$ python -q
>>> import numpy as np
>>> np.set_printoptions(precision=1, suppress=True, linewidth=160)
>>> rnd = lambda a: np.round(a, 1) + 0
>>> Y = np.array([[-3, 3, 0], [-2, 2, -1], [2, 3, 3]])
>>> M = Y + Y.T
>>> M
array([[-6,  1,  2],
       [ 1,  4,  2],
       [ 2,  2,  6]])
>>> Y = np.array([[-3, 9, -1], [9, -6, 2]])
>>> W2 = np.kron(Y, M)
>>> np.linalg.matrix_rank(W2)
np.int64(6)
>>> W2.shape
(6, 9)
>>> W2
array([[ 18,  -3,  -6, -54,   9,  18,   6,  -1,  -2],
       [ -3, -12,  -6,   9,  36,  18,  -1,  -4,  -2],
       [ -6,  -6, -18,  18,  18,  54,  -2,  -2,  -6],
       [-54,   9,  18,  36,  -6, -12, -12,   2,   4],
       [  9,  36,  18,  -6, -24, -12,   2,   8,   4],
       [ 18,  18,  54, -12, -12, -36,   4,   4,  12]])
>>> print(rnd(np.linalg.norm(W2, 2)), rnd(np.linalg.norm(Y, 2) * np.linalg.norm(M, 2)))
104.9 104.9
>>> Y = np.array([[1, 3, 1, 1], [3, 0, 1, 0], [0, 2, 0, 2]])
>>> W0 = Y.T @ Y
>>> W0
array([[10,  3,  4,  1],
       [ 3, 13,  3,  7],
       [ 4,  3,  2,  1],
       [ 1,  7,  1,  5]])
>>> M @ M
array([[41,  2,  2],
       [ 2, 21, 22],
       [ 2, 22, 44]])
>>> np.trace(M)
np.int64(4)
>>> print(rnd(np.abs(np.linalg.eigvals(M)).max()))
7.6
>>> print(np.allclose(M @ M.T, M.T @ M))
True
>>> rnd(np.sort(np.abs(np.linalg.eigvals(M))))
array([2.8, 6.4, 7.6])
>>> rnd(np.linalg.det(M))
np.float64(-134.0)
>>> np.allclose(M, M.T)
True
>>> (M + M.T) / 2
array([[-6.,  1.,  2.],
       [ 1.,  4.,  2.],
       [ 2.,  2.,  6.]])
>>> r = np.linalg.matrix_rank(W0)
>>> r
np.int64(3)
>>> N = np.linalg.svd(W0)[2][r:].T
>>> [int(np.linalg.matrix_rank(np.delete(W0, i, axis=0))) for i in range(4)]
[3, 3, 3, 3]
>>> np.allclose(W0 @ N, 0)
True
>>> print([int(np.linalg.matrix_rank(W0[:i])) for i in range(1, len(W0) + 1)])
[1, 2, 3, 3]
>>> rnd(N[:, 0] / N[np.abs(N[:, 0]).round(6).argmax(), 0])
array([-0.3, -0.3,  1. ,  0.3])
>>> W0.reshape(-1, 2)
array([[10,  3],
       [ 4,  1],
       [ 3, 13],
       [ 3,  7],
       [ 4,  3],
       [ 2,  1],
       [ 1,  7],
       [ 1,  5]])
>>> T = W0.reshape(4, 2, -1)
>>> T.sum(axis=1)
array([[14,  4],
       [ 6, 20],
       [ 6,  4],
       [ 2, 12]])
>>> T[:, 0]
array([[10,  3],
       [ 3, 13],
       [ 4,  3],
       [ 1,  7]])
>>> np.einsum("ii->", W0)
np.int64(30)
>>> print(rnd(np.linalg.eigvals(W0).sum().real))
30.0
>>> hat = np.triu(np.array([[1, 0, 1, 0], [0, 1, 2, 2], [2, 0, 0, 2], [1, 1, 2, 0]]), 1) + np.eye(4)
>>> Y = hat @ W0 @ np.linalg.inv(hat)
>>> np.trace(Y), np.trace(W0)
(np.float64(30.0), np.int64(30))
>>> rnd(np.linalg.det(Y))
np.float64(0.0)
>>> E = np.loadtxt("x.csv", delimiter=",")
>>> print(E)
[[  0. -12.  -3.  -2.]
 [  2.   4.   1.  -3.]
 [  2.   0.   0.   2.]
 [  0.  12.   3.   2.]]
>>> np.linalg.matrix_rank(E, rtol=0.1)
np.int64(3)
>>> K = np.array([[0, -1, 2, -2], [0, 0, 0, -1], [0, 0, 0, 0], [0, 0, 0, 0]])
>>> K
array([[ 0, -1,  2, -2],
       [ 0,  0,  0, -1],
       [ 0,  0,  0,  0],
       [ 0,  0,  0,  0]])
>>> np.allclose(K[:-1].T @ np.linalg.lstsq(K[:-1].T, K[-1])[0], K[-1])
True
>>> np.abs(np.diag(np.linalg.qr(K)[1])) > 1e-9
array([False, False, False, False])
>>> gram = K.T @ K
>>> gram
array([[ 0,  0,  0,  0],
       [ 0,  1, -2,  2],
       [ 0, -2,  4, -4],
       [ 0,  2, -4,  5]])
>>> print(rnd(np.linalg.svd(K, compute_uv=False) ** 2))
[9.5 0.5 0.  0. ]
>>> (K @ K.T).shape
(4, 4)
>>> Uu, sig, vt = np.linalg.svd(gram)
>>> V = vt[:(sig > 1e-8).sum()]
>>> rng = np.random.default_rng(1296)
>>> x0 = gram[3] + 3 * gram[0] + rng.integers(2) * np.eye(4)[3]
>>> x0
array([ 0.,  2., -4.,  6.])
>>> rnd(np.linalg.norm(x0 - V.T @ V @ x0))
np.float64(0.0)
>>> print(np.linalg.matrix_rank(np.vstack([gram, x0])))
2
>>> J = np.array([[2, 0, -3, 0], [0, 2, 0, 0], [1, 0, -3, 0], [0, 0, 0, 3]])
>>> r0 = np.array([9, 6, 2, 9])
>>> Y = J + np.outer(r0, np.eye(4)[1])
>>> np.linalg.matrix_rank(Y - J)
np.int64(1)
>>> print(Y)
[[ 2.  9. -3.  0.]
 [ 0.  8.  0.  0.]
 [ 1.  2. -3.  0.]
 [ 0.  9.  0.  3.]]
>>> print(np.linalg.matrix_rank(np.linalg.inv(Y) - np.linalg.inv(J), tol=1e-8))
1
>>> r0, v = J[1], J[2]
>>> r0 @ v
np.int64(0)
>>> print(r0 @ r0)
4
>>> pr = (r0 @ v) / (r0 @ r0) * r0
>>> np.linalg.matrix_rank(np.outer(r0, v))
np.int64(1)
>>> (v - pr) @ r0
np.float64(0.0)
>>> np.outer(r0, v)
array([[ 0,  0,  0,  0],
       [ 2,  0, -6,  0],
       [ 0,  0,  0,  0],
       [ 0,  0,  0,  0]])
>>> rnd(np.linalg.norm(r0 + v) ** 2 + np.linalg.norm(r0 - v) ** 2)
np.float64(28.0)
>>> (J != 0).astype(int)
array([[1, 0, 1, 0],
       [0, 1, 0, 0],
       [1, 0, 1, 0],
       [0, 0, 0, 1]])
>>> np.flatnonzero(np.linalg.matrix_power((J != 0) + (J.T != 0) + np.eye(4), 4)[0])
array([0, 2])
